>>> import numpy as np
>>> import numpy.linalg as la
>>> np.set_printoptions(precision=3, suppress=True, linewidth=200, floatmode="fixed")
>>> feats = np.array([[0.0, -0.9, 0.3, 0.0],
...     [-0.1, -0.4, 1.0, -0.5],
...     [-1.9, -0.2, 0.0, -1.0]])
>>> feats[:, 2] *= 10
>>> feats
array([[ 0.000, -0.900,  3.000,  0.000],
       [-0.100, -0.400, 10.000, -0.500],
       [-1.900, -0.200,  0.000, -1.000]])
>>> r0 = np.array([0, 2])
>>> np.correlate(feats[2], feats[0], "full")
array([ 0.000, -5.700,  1.110,  0.180, -3.000,  0.900,  0.000])
>>> np.cross(feats[2, :3], feats[0, :3])
array([-0.600,  5.700,  1.710])
>>> M2 = np.array([[4, 3, 1], [-5, -1, 4], [-4, 0, -2], [-4, -3, 2]])
>>> M2.T @ feats.T
array([[ -7.500, -36.400,  -2.600],
       [  0.900,   1.600,  -2.500],
       [ -9.600, -22.700,  -4.700]])
>>> np.vstack([feats, M2.T]).shape
(6, 4)
>>> np.einsum("ik,kj->ji", feats, M2)
array([[ -7.500, -36.400,  -2.600],
       [  0.900,   1.600,  -2.500],
       [ -9.600, -22.700,  -4.700]])
>>> np.einsum("ij,ij->i", feats, feats)
array([  9.810, 100.420,   4.650])
>>> print(la.matrix_rank(np.vstack([feats, M2.T])))
4
>>> F = np.load("case15.npy")
>>> print(F)
[[0 2 3]
 [0 0 2]
 [0 0 0]]
>>> np.kron(np.eye(2, dtype=int), F)
array([[0, 2, 3, 0, 0, 0],
       [0, 0, 2, 0, 0, 0],
       [0, 0, 0, 0, 0, 0],
       [0, 0, 0, 0, 2, 3],
       [0, 0, 0, 0, 0, 2],
       [0, 0, 0, 0, 0, 0]])
>>> print(round(la.eigvals(F).sum().real, 3))
0.0
>>> np.poly(F)
array([1.000, 0.000, 0.000, 0.000])
>>> left, sig, Vh = la.svd(F)
>>> np.argmax(sig[:-1] / (sig[1:] + 1e-6)) + 1
np.int64(2)
>>> M2 = left[:, :2] @ np.diag(sig[:2]) @ Vh[:2]
>>> round(la.norm(F - M2) / la.norm(F), 3)
np.float64(0.0)
>>> M2.round(3) + 0
array([[0.000, 2.000, 3.000],
       [0.000, 0.000, 2.000],
       [0.000, 0.000, 0.000]])
>>> la.matrix_rank(F, rtol=0.05)
np.int64(2)
>>> round(float(la.norm(F - M2, 2)), 3), sig[2]
(0.0, np.float64(0.0))
>>> la.matrix_rank(M2)
np.int64(2)
>>> np.round(np.abs(F - M2).max(), 3)
np.float64(0.0)
>>> blk = np.stack([F, 3 * F, F[::-1]])
>>> blk.shape
(3, 3, 3)
>>> print(la.matrix_rank(blk))
[2 2 2]
>>> th = np.deg2rad(90)
>>> data = np.eye(3)
>>> data[np.ix_([2, 1], [2, 1])] = [[np.cos(th), -np.sin(th)], [np.sin(th), np.cos(th)]]
>>> print(data.round(3) + 0)
[[ 1.000  0.000  0.000]
 [ 0.000  0.000  1.000]
 [ 0.000 -1.000  0.000]]
>>> r = la.matrix_rank(F)
>>> r
np.int64(2)
>>> ns = la.svd(F)[2][r:].T
>>> [int(la.matrix_rank(np.delete(F, i, axis=0))) for i in range(3)]
[1, 1, 2]
>>> [int(la.matrix_rank(F[:, :j + 1])) for j in range(3)]
[0, 1, 2]
>>> np.allclose(F @ ns, 0)
True
>>> F @ ns
array([[0.000],
       [0.000],
       [0.000]])
>>> ns[:, 0] / ns[np.abs(ns[:, 0]).round(6).argmax(), 0]
array([ 1.000, -0.000, -0.000])
>>> [int(la.matrix_rank(F[:i])) for i in range(1, len(F) + 1)]
[1, 2, 2]
>>> round(la.norm(F, 2) / la.norm(F), 3)
np.float64(0.97)
>>> la.cond(F) > 100
np.True_
>>> J = np.arange(6).reshape(3, 2) + 5
>>> print(J)
[[ 5  6]
 [ 7  8]
 [ 9 10]]
>>> gram = feats.T @ feats
>>> la.matrix_rank(gram)
np.int64(3)
>>> np.diag(gram)
array([  3.620,   1.010, 109.000,   1.250])
>>> vec = np.array([0, 2])
>>> J @ (2 * vec)
array([24, 32, 40])
>>> J @ vec
array([12, 16, 20])
>>> J @ np.ones(2)
array([11.000, 15.000, 19.000])
>>> np.einsum("ij,j->i", J, vec)
array([12, 16, 20])
>>> print(np.sign((J @ vec).round(6)))
[1 1 1]
>>> (J @ vec).argmax()
np.int64(2)
>>> A = np.loadtxt("block2.csv", delimiter=",")
>>> A
array([[-0.045,  2.077,  1.026],
       [ 0.062,  1.998,  1.018],
       [ 0.008,  2.050,  0.976],
       [-0.064,  1.990,  0.995],
       [ 0.097,  1.968,  0.922],
       [ 0.052,  2.020,  0.983],
       [-0.101,  2.048,  0.978],
       [ 0.023,  1.977,  1.024],
       [ 0.913,  0.032,  1.012],
       [ 1.036, -0.009,  1.075],
       [ 0.989,  0.061,  1.025],
       [ 1.056, -0.040,  1.084],
       [ 0.947,  0.041,  0.990],
       [ 1.015, -0.069,  0.976],
       [ 1.012, -0.014,  1.001],
       [ 0.985, -0.005,  0.932],
       [-0.035,  0.977,  0.973],
       [-0.030,  1.005,  1.005],
       [-0.019,  0.953,  1.010],
       [-0.086,  1.022,  0.988],
       [-0.002,  1.057,  0.970],
       [-0.038,  1.002,  0.923],
       [-0.022,  1.109,  1.008],
       [ 0.042,  1.096,  1.078]])
>>> Xs = (A - A.mean(axis=0)) / A.std(axis=0)
>>> print(np.argwhere(np.abs(Xs) > 2))
[[11  2]]
>>> Xs.std(axis=0)
array([1.000, 1.000, 1.000])
>>> b = la.lstsq(np.delete(Xs, 1, axis=1), Xs[:, 1])[0]
>>> np.abs(b).argmax()
np.int64(0)
>>> print(b)
[-0.856  0.004]
>>> vec = np.array([1, 2])
>>> target = J @ vec
>>> la.solve(J.T @ J, J.T @ target)
array([1.000, 2.000])
>>> target
array([17, 23, 29])
>>> try:
...     la.solve(J, target)
... except la.LinAlgError as e:
...     print("failed:", e)
... 
failed: Last 2 dimensions of the array must be square
>>> rng = np.random.default_rng(17223)
>>> target = target + 0.3 * rng.normal(size=3)
>>> target
array([17.241, 22.921, 28.539])
>>> b, *_ = la.lstsq(J, target)
>>> [round(float(la.norm(la.solve(J.T @ J + lam * np.eye(2), J.T @ target))), 2) for lam in (0, 1, 10, 100)]
[3.14, 2.15, 2.09, 1.68]
>>> np.round(la.norm(target - J @ b), 3)
np.float64(0.026)
>>> np.round(J.T @ (target - J @ b), 3) + 0
array([0.000, 0.000])
>>> def softmax(z):
...     e = np.exp(z - z.max(axis=-1, keepdims=True))
...     return e / e.sum(axis=-1, keepdims=True)
... 
>>> print(softmax(A[6]))
[0.080 0.685 0.235]
>>> np.round(softmax(10 * A[6]), 3) + 0
array([0.000, 1.000, 0.000])
>>> softmax(A[6] + 2)
array([0.080, 0.685, 0.235])
>>> att = A @ A.T / np.sqrt(3)
>>> softmax(att).round(6).argmax(axis=1)
array([ 0,  0,  0,  0,  0,  0,  0,  0, 11, 11, 11, 11, 11, 11, 11, 11,  0,  0,  0,  0,  0,  0,  0,  0])
>>> r0 = np.array([-2, 3])
>>> np.correlate(A[19], A[0], "full")
array([-0.088,  0.870,  3.140,  2.006, -0.044])
>>> M2 = np.array([[0, -2, -1], [2, 0, -1], [-1, -1, 0]])
>>> la.matrix_rank(np.vstack([A, M2.T]))
np.int64(3)
>>> mat = np.loadtxt("data.csv", delimiter=",")
>>> mat
array([[-0.100, -0.800,  0.800],
       [ 0.500, -1.200, -0.400],
       [ 2.800,  0.600, -0.500],
       [ 0.700,  1.100,  1.200],
       [-0.200, -1.100, -0.300],
       [ 0.400, -0.200, -0.700],
       [ 0.000,  0.200,  0.000],
       [ 0.800, -1.300,  0.000],
       [22.000,  3.000, -9.000],
       [ 1.400, -0.100,  0.500],
       [-1.400,  1.500,  0.600]])
>>> idx = rng.permutation(3)
>>> M2 = mat[:, idx] * rng.choice([-1, 1], 3)
>>> M2
array([[  0.100,   0.800,  -0.800],
       [ -0.500,   1.200,   0.400],
       [ -2.800,  -0.600,   0.500],
       [ -0.700,  -1.100,  -1.200],
       [  0.200,   1.100,   0.300],
       [ -0.400,   0.200,   0.700],
       [ -0.000,  -0.200,  -0.000],
       [ -0.800,   1.300,  -0.000],
       [-22.000,  -3.000,   9.000],
       [ -1.400,   0.100,  -0.500],
       [  1.400,  -1.500,  -0.600]])
>>> left, _, Vh = la.svd(mat.T @ M2)
>>> np.round(la.lstsq(mat, M2)[0], 3) + 0
array([[-1.000,  0.000,  0.000],
       [ 0.000, -1.000,  0.000],
       [ 0.000,  0.000, -1.000]])
>>> print(np.round(left @ Vh, 3) + 0)
[[-1.000  0.000  0.000]
 [ 0.000 -1.000  0.000]
 [ 0.000  0.000 -1.000]]
